$ python3 -q
>>> import numpy as np
>>> from numpy import linalg as LA
>>> np.set_printoptions(suppress=True, linewidth=120)
>>> F = np.loadtxt("m.csv", delimiter=",")
>>> F
array([[-4.948, -3.899, -4.093,  5.017, -5.895,  1.965, -6.879,  4.082,  0.925],
       [-4.928, -4.147, -3.815,  4.945, -6.13 ,  2.14 , -7.079,  3.969,  1.056],
       [-5.186, -3.939, -3.974,  4.966, -5.907,  2.087, -7.09 ,  4.08 ,  0.89 ],
       [-5.108, -3.859, -4.01 ,  5.075, -6.138,  2.114, -7.009,  3.992,  1.046],
       [-4.957, -4.089, -3.944,  4.916, -6.12 ,  2.012, -7.044,  3.994,  0.905],
       [-4.996, -3.952, -3.992,  5.146, -5.978,  1.974, -6.912,  3.941,  1.058],
       [-4.935, -4.014, -4.111,  5.039, -6.049,  2.035, -7.035,  3.922,  1.035],
       [-5.021, -4.004, -3.944,  4.939, -6.022,  2.063, -6.966,  4.05 ,  1.121],
       [-4.984, -3.889, -3.903,  4.917, -6.265,  1.921, -7.087,  3.917,  1.034],
       [-4.849, -3.738, -3.879,  4.883, -6.074,  1.888, -6.955,  4.003,  0.933],
       [-4.866, -3.879, -3.934,  4.938, -6.096,  2.058, -6.981,  4.041,  0.961],
       [-4.958, -3.964, -4.028,  4.902, -5.962,  1.901, -7.011,  3.827,  1.094],
       [-4.813, -3.931, -4.081,  5.057, -6.097,  1.924, -7.021,  3.879,  1.245],
       [-4.927, -3.935, -4.058,  5.069, -5.898,  2.068, -6.961,  4.032,  0.905],
       [-5.115, -4.035, -4.138,  5.002, -5.999,  2.048, -7.131,  3.918,  1.122],
       [-2.95 , -4.976,  7.987, -9.056, -4.98 , -5.962,  8.937,  0.929, -1.924],
       [-3.117, -5.044,  7.722, -9.192, -5.184, -6.031,  9.112,  1.091, -1.952],
       [-2.969, -4.953,  7.966, -8.983, -5.184, -6.043,  9.016,  1.152, -1.844],
       [-2.896, -4.921,  8.022, -9.114, -5.127, -5.946,  8.897,  1.086, -1.982],
       [-2.815, -4.966,  7.931, -8.763, -5.142, -5.997,  8.932,  0.975, -1.965],
       [-2.789, -4.933,  8.019, -8.992, -4.892, -6.106,  9.11 ,  0.958, -1.99 ],
       [-3.074, -4.819,  7.851, -8.914, -5.048, -5.877,  8.994,  0.894, -2.097],
       [-2.879, -4.922,  8.03 , -8.892, -4.971, -5.903,  9.048,  0.857, -1.88 ],
       [-2.993, -5.034,  8.007, -9.003, -5.071, -5.886,  8.83 ,  1.121, -2.045],
       [-3.178, -5.098,  8.021, -9.022, -4.982, -6.034,  9.058,  1.035, -2.039],
       [-2.997, -5.112,  8.025, -9.239, -4.894, -6.111,  9.037,  0.908, -1.808],
       [-3.055, -4.974,  7.97 , -9.096, -4.89 , -5.999,  8.921,  1.143, -1.933],
       [-3.12 , -5.19 ,  7.975, -8.925, -5.067, -6.121,  8.788,  1.033, -2.   ],
       [-2.853, -5.031,  8.062, -9.111, -4.837, -6.021,  8.973,  0.944, -1.757],
       [-2.823, -4.966,  7.975, -9.108, -5.015, -5.875,  9.049,  0.84 , -2.03 ]])
>>> A2 = F / LA.norm(F, axis=1, keepdims=True)
>>> C2 = A2 @ A2.T
>>> np.round(LA.norm(A2, axis=1), 3)
array([1., 1., 1., 1., 1., 1., 1., 1., 1., 1., 1., 1., 1., 1., 1., 1., 1., 1., 1., 1., 1., 1., 1., 1., 1., 1., 1., 1.,
       1., 1.])
>>> (C2 - 2 * np.eye(30)).round(6).argmax(axis=1)
array([13,  4, 13,  5, 10,  6, 11,  3,  9, 10,  9, 14,  6,  0, 11, 22, 17, 18, 23, 17, 22, 24, 15, 18, 26, 28, 24, 24,
       25, 15])
>>> W0 = np.array([[0, 4, -10, 16], [-4, 0, 6, 1], [10, -6, 0, -3], [-16, -1, 3, 0]])
>>> proj = np.triu(np.array([[3, -2, 2, 2], [0, -3, 0, -2], [-1, 3, -1, -3], [0, 2, 1, 0]]), 1) + np.eye(4)
>>> A2 = proj @ W0 @ LA.inv(proj)
>>> np.round(LA.det(A2), 3)
np.float64(8836.0)
>>> LA.matrix_rank(A2)
np.int64(4)
>>> mat = np.array([[1, 0, 1, 1, -3, 1, -1, -1, 3, 3, 2, -3, 0],
...     [0, 2, 3, 0, 2, -3, -3, 2, 0, -1, -2, 3, 3],
...     [3, 0, 3, 2, 3, 0, 3, -1, -1, 0, 2, 0, -2],
...     [3, -1, 2, 1, -3, 1, 2, 2, -2, 0, 3, -3, 3],
...     [3, 3, -1, -2, 3, 2, -1, 0, -3, 2, -1, -2, 0],
...     [3, 3, 2, 3, 3, 2, 2, 0, -3, 3, 2, -3, 2]])
>>> mat[-1] = mat[0] + -1 * mat[1]
>>> mat
array([[ 1,  0,  1,  1, -3,  1, -1, -1,  3,  3,  2, -3,  0],
       [ 0,  2,  3,  0,  2, -3, -3,  2,  0, -1, -2,  3,  3],
       [ 3,  0,  3,  2,  3,  0,  3, -1, -1,  0,  2,  0, -2],
       [ 3, -1,  2,  1, -3,  1,  2,  2, -2,  0,  3, -3,  3],
       [ 3,  3, -1, -2,  3,  2, -1,  0, -3,  2, -1, -2,  0],
       [ 1, -2, -2,  1, -5,  4,  2, -3,  3,  4,  4, -6, -3]])
>>> LA.matrix_rank(mat, rtol=0.1)
np.int64(5)
>>> LA.cond(mat) > 100
np.True_
>>> [round(float(x), 3) for x in LA.svd(mat, compute_uv=False)[:3]]
[15.374, 8.343, 7.384]
>>> left, sv, Vt = LA.svd(mat)
>>> evecs = Vt[:(sv > 1e-8).sum()]
>>> rng = np.random.default_rng(7602)
>>> x0 = mat[1] + -3 * mat[0] + rng.integers(2) * np.eye(13)[10]
>>> x0
array([ -3.,   2.,   0.,  -3.,  11.,  -6.,   0.,   5.,  -9., -10.,  -8.,  12.,   3.])
>>> LA.matrix_rank(np.vstack([mat, x0]))
np.int64(5)
>>> round(float(LA.norm(x0 - evecs.T @ evecs @ x0)), 3)
0.0
>>> np.allclose(evecs.T @ evecs @ x0, x0)
True
>>> left, sv, Vt = LA.svd(mat)
>>> np.argmax(sv[:-1] / (sv[1:] + 1e-6)) + 1
np.int64(5)
>>> sv.round(3) + 0
array([15.374,  8.343,  7.384,  6.421,  5.028,  0.   ])
>>> A2 = left[:, :5] @ np.diag(sv[:5]) @ Vt[:5]
>>> LA.matrix_rank(mat, rtol=0.05)
np.int64(5)
>>> LA.matrix_rank(A2)
np.int64(5)
>>> m1 = np.load("block14.npy")
>>> m1
array([[ 0,  3,  3,  1, -2,  1, -3, -3,  0],
       [ 0, -3,  2,  0,  3,  0,  0,  0,  0],
       [ 0,  1,  0, -3,  1,  0,  0,  0,  0],
       [ 0,  0,  0,  3,  0,  0,  0,  0,  0],
       [ 0,  0, -1,  0,  0,  0, -2,  0,  0],
       [-2,  3,  2,  0,  0,  0,  2, -3,  2],
       [ 0,  0,  0,  0,  0,  3,  0,  0,  0],
       [ 1,  0,  0,  0,  0,  0,  0,  0,  0],
       [ 2, -1,  3,  0,  1,  0,  0, -3,  0],
       [ 1,  0,  3,  2,  0,  0,  0,  0, -2],
       [ 0,  0,  0,  0,  0,  3,  0,  0, -1],
       [ 0,  0,  0,  0,  0,  0,  0,  0,  0]])
>>> A2 = np.array([[2, 2, 0],
...     [0, 2, 0],
...     [1, 2, 0],
...     [0, 2, 0],
...     [2, 0, 2],
...     [0, 1, 0],
...     [1, 2, 1],
...     [0, 0, 2],
...     [2, 1, 0]])
>>> np.einsum("ik,kj->ji", m1, A2)
array([[ -4,   8,   2,   0,  -3,   4,   0,   2,   9,   1,  -2,   0],
       [  9,  -2,  -4,   6,  -6,  12,   3,   2,   8,  10,   2,   0],
       [-13,   6,   2,   0,  -2,  -4,   0,   0,  -4,   0,   0,   0]])
>>> np.einsum("ij,ij->i", m1, m1)
array([42, 22, 11,  9,  5, 34,  9,  1, 24, 18, 10,  0])
>>> x0 = np.array([0, -9, 6, 3, -7, 7, -3, -3, 5])
>>> y = m1 @ x0
>>> np.round(LA.solve(m1.T @ m1, m1.T @ y), 3)
array([ 0., -9.,  6.,  3., -7.,  7., -3., -3.,  5.])
>>> np.round(LA.pinv(m1) @ m1, 3) + 0
array([[1., 0., 0., 0., 0., 0., 0., 0., 0.],
       [0., 1., 0., 0., 0., 0., 0., 0., 0.],
       [0., 0., 1., 0., 0., 0., 0., 0., 0.],
       [0., 0., 0., 1., 0., 0., 0., 0., 0.],
       [0., 0., 0., 0., 1., 0., 0., 0., 0.],
       [0., 0., 0., 0., 0., 1., 0., 0., 0.],
       [0., 0., 0., 0., 0., 0., 1., 0., 0.],
       [0., 0., 0., 0., 0., 0., 0., 1., 0.],
       [0., 0., 0., 0., 0., 0., 0., 0., 1.]])
>>> y
array([ 33,  18, -25,   9,   0,  -2,  21,   0,  29,  14,  16,   0])
>>> y = y + 0.02 * rng.normal(size=12)
>>> y.round(3)
array([ 32.975,  17.972, -24.971,   8.988,  -0.002,  -1.984,  21.043,   0.03 ,  29.001,  13.997,  15.977,  -0.003])
>>> c, *_ = LA.lstsq(m1, y)
>>> [round(float(LA.norm(LA.solve(m1.T @ m1 + lam * np.eye(9), m1.T @ y))), 2) for lam in (0, 1, 10, 100)]
[16.34, 12.25, 7.74, 2.7]
>>> round(float(LA.norm(y - m1 @ c)), 3)
0.033
>>> x0 = np.array([2, 2, -2, -2, 2, -2, -1, -1, -2])
>>> a = np.maximum(m1 @ x0, 0)
>>> np.flatnonzero(a > 1e-9)
array([2, 4, 7, 8])
>>> np.maximum(m1 @ x0, 0) - np.maximum(-m1 @ x0, 0)
array([-2, -4, 10, -6,  4, -5, -6,  2,  1, -4, -4,  0])
>>> np.maximum(m1 @ (3 * x0), 0)
array([ 0,  0, 30,  0, 12,  0,  0,  6,  3,  0,  0,  0])
>>> np.round(np.tanh(m1 @ x0), 3)
array([-0.964, -0.999,  1.   , -1.   ,  0.999, -1.   , -1.   ,  0.964,  0.762, -0.999, -0.999,  0.   ])
>>> J = np.load("layer14.npy")
>>> J
array([[ 2, -4,  3,  3,  1,  5,  2, -1,  4, -5],
       [ 4, -2,  0, -1,  4,  2, -5,  5, -2,  4],
       [ 5,  4, -4,  1,  0, -2,  3,  0, -1, -5],
       [-3,  3, -3,  1, -2, -2,  4, -3,  5,  0],
       [-2,  3,  0,  1, -2,  1, -4,  0,  1, -1],
       [ 5,  5,  0,  4,  1,  4,  3, -2,  1, -1],
       [-2,  5,  3, -4,  1, -2,  5, -1, -1,  4],
       [ 4,  3,  3, -2, -3,  2,  3,  3,  3, -5],
       [ 1, -3,  1, -1,  1, -2,  0,  1, -2,  2],
       [ 3,  0, -4, -1,  4, -2, -4,  2,  1, -1],
       [-5, -3,  2,  4,  1,  1, -2,  0,  5,  2],
       [-4, -1, -3, -5,  5,  1, -5,  1,  3,  4],
       [-3, -2, -2,  1, -3, -4,  1,  3,  2,  2],
       [-2, -2,  3,  4, -3,  3,  7, -6,  6, -9]])
>>> x0 = np.array([0, 1, 0, 0, 2, 0, 1, 1, 2, 0])
>>> y = J @ x0
>>> np.round(LA.lstsq(J, y)[0], 3) + 0
array([0., 1., 0., 0., 2., 0., 1., 1., 2., 0.])
>>> np.round(LA.pinv(J) @ J, 3) + 0
array([[1., 0., 0., 0., 0., 0., 0., 0., 0., 0.],
       [0., 1., 0., 0., 0., 0., 0., 0., 0., 0.],
       [0., 0., 1., 0., 0., 0., 0., 0., 0., 0.],
       [0., 0., 0., 1., 0., 0., 0., 0., 0., 0.],
       [0., 0., 0., 0., 1., 0., 0., 0., 0., 0.],
       [0., 0., 0., 0., 0., 1., 0., 0., 0., 0.],
       [0., 0., 0., 0., 0., 0., 1., 0., 0., 0.],
       [0., 0., 0., 0., 0., 0., 0., 1., 0., 0.],
       [0., 0., 0., 0., 0., 0., 0., 0., 1., 0.],
       [0., 0., 0., 0., 0., 0., 0., 0., 0., 1.]])
>>> y = y + 0.02 * rng.normal(size=14)
>>> y.round(3)
array([ 7.029,  1.98 ,  5.014, 10.   , -2.992, 10.02 ,  8.975,  8.987, -3.992,  7.966,  6.993, 11.015,  0.026,  4.969])
>>> c, *_ = LA.lstsq(J, y)
>>> round(float(LA.norm(y - J @ c)), 3)
0.058
>>> c.round(3)
array([-0.005,  0.999, -0.009,  0.002,  1.998,  0.01 ,  1.006,  1.006,  1.995,  0.001])
>>> np.round(J.T @ (y - J @ c), 3) + 0
array([0., 0., 0., 0., 0., 0., 0., 0., 0., 0.])
>>> x0 = np.array([4, 2, 0, 0, 5, 0, 5, 5, 2, 2])
>>> J * x0
array([[  8,  -8,   0,   0,   5,   0,  10,  -5,   8, -10],
       [ 16,  -4,   0,   0,  20,   0, -25,  25,  -4,   8],
       [ 20,   8,   0,   0,   0,   0,  15,   0,  -2, -10],
       [-12,   6,   0,   0, -10,   0,  20, -15,  10,   0],
       [ -8,   6,   0,   0, -10,   0, -20,   0,   2,  -2],
       [ 20,  10,   0,   0,   5,   0,  15, -10,   2,  -2],
       [ -8,  10,   0,   0,   5,   0,  25,  -5,  -2,   8],
       [ 16,   6,   0,   0, -15,   0,  15,  15,   6, -10],
       [  4,  -6,   0,   0,   5,   0,   0,   5,  -4,   4],
       [ 12,   0,   0,   0,  20,   0, -20,  10,   2,  -2],
       [-20,  -6,   0,   0,   5,   0, -10,   0,  10,   4],
       [-16,  -2,   0,   0,  25,   0, -25,   5,   6,   8],
       [-12,  -4,   0,   0, -15,   0,   5,  15,   4,   4],
       [ -8,  -4,   0,   0, -15,   0,  35, -30,  12, -18]])
>>> J @ np.ones(10)
array([10.,  9.,  1.,  0., -3., 20.,  8., 11., -2., -2.,  5., -4., -5.,  1.])
>>> np.sign((J @ x0).round(6))
array([ 1,  1,  1, -1, -1,  1,  1,  1,  1,  1, -1,  1, -1, -1])
>>> (J * x0).sum(axis=1)
array([  8,  36,  31,  -1, -32,  40,  33,  33,   8,  22, -17,   1,  -3, -28])
>>> J @ (2 * x0)
array([ 16,  72,  62,  -2, -64,  80,  66,  66,  16,  44, -34,   2,  -6, -56])
>>> J @ np.eye(10)[9]
array([-5.,  4., -5.,  0., -1., -1.,  4., -5.,  2., -1.,  2.,  4.,  2., -9.])
>>> LA.norm(J @ x0) <= LA.norm(J, 2) * LA.norm(x0) + 1e-9
np.True_
>>> t = np.radians(90)
>>> Rm = np.eye(10)
>>> Rm[6, 6] = Rm[3, 3] = np.cos(t)
>>> Rm[6, 3], Rm[3, 6] = -np.sin(t), np.sin(t)
>>> Rm.round(3) + 0
array([[ 1.,  0.,  0.,  0.,  0.,  0.,  0.,  0.,  0.,  0.],
       [ 0.,  1.,  0.,  0.,  0.,  0.,  0.,  0.,  0.,  0.],
       [ 0.,  0.,  1.,  0.,  0.,  0.,  0.,  0.,  0.,  0.],
       [ 0.,  0.,  0.,  0.,  0.,  0.,  1.,  0.,  0.,  0.],
       [ 0.,  0.,  0.,  0.,  1.,  0.,  0.,  0.,  0.,  0.],
       [ 0.,  0.,  0.,  0.,  0.,  1.,  0.,  0.,  0.,  0.],
       [ 0.,  0.,  0., -1.,  0.,  0.,  0.,  0.,  0.,  0.],
       [ 0.,  0.,  0.,  0.,  0.,  0.,  0.,  1.,  0.,  0.],
       [ 0.,  0.,  0.,  0.,  0.,  0.,  0.,  0.,  1.,  0.],
       [ 0.,  0.,  0.,  0.,  0.,  0.,  0.,  0.,  0.,  1.]])
>>> A2 = J @ Rm.T
>>> A2.round(3) + 0
array([[ 2., -4.,  3.,  2.,  1.,  5., -3., -1.,  4., -5.],
       [ 4., -2.,  0., -5.,  4.,  2.,  1.,  5., -2.,  4.],
       [ 5.,  4., -4.,  3.,  0., -2., -1.,  0., -1., -5.],
       [-3.,  3., -3.,  4., -2., -2., -1., -3.,  5.,  0.],
       [-2.,  3.,  0., -4., -2.,  1., -1.,  0.,  1., -1.],
       [ 5.,  5.,  0.,  3.,  1.,  4., -4., -2.,  1., -1.],
       [-2.,  5.,  3.,  5.,  1., -2.,  4., -1., -1.,  4.],
       [ 4.,  3.,  3.,  3., -3.,  2.,  2.,  3.,  3., -5.],
       [ 1., -3.,  1.,  0.,  1., -2.,  1.,  1., -2.,  2.],
       [ 3.,  0., -4., -4.,  4., -2.,  1.,  2.,  1., -1.],
       [-5., -3.,  2., -2.,  1.,  1., -4.,  0.,  5.,  2.],
       [-4., -1., -3., -5.,  5.,  1.,  5.,  1.,  3.,  4.],
       [-3., -2., -2.,  1., -3., -4., -1.,  3.,  2.,  2.],
       [-2., -2.,  3.,  7., -3.,  3., -4., -6.,  6., -9.]])
>>> np.allclose(LA.norm(J, axis=1), LA.norm(A2, axis=1))
True
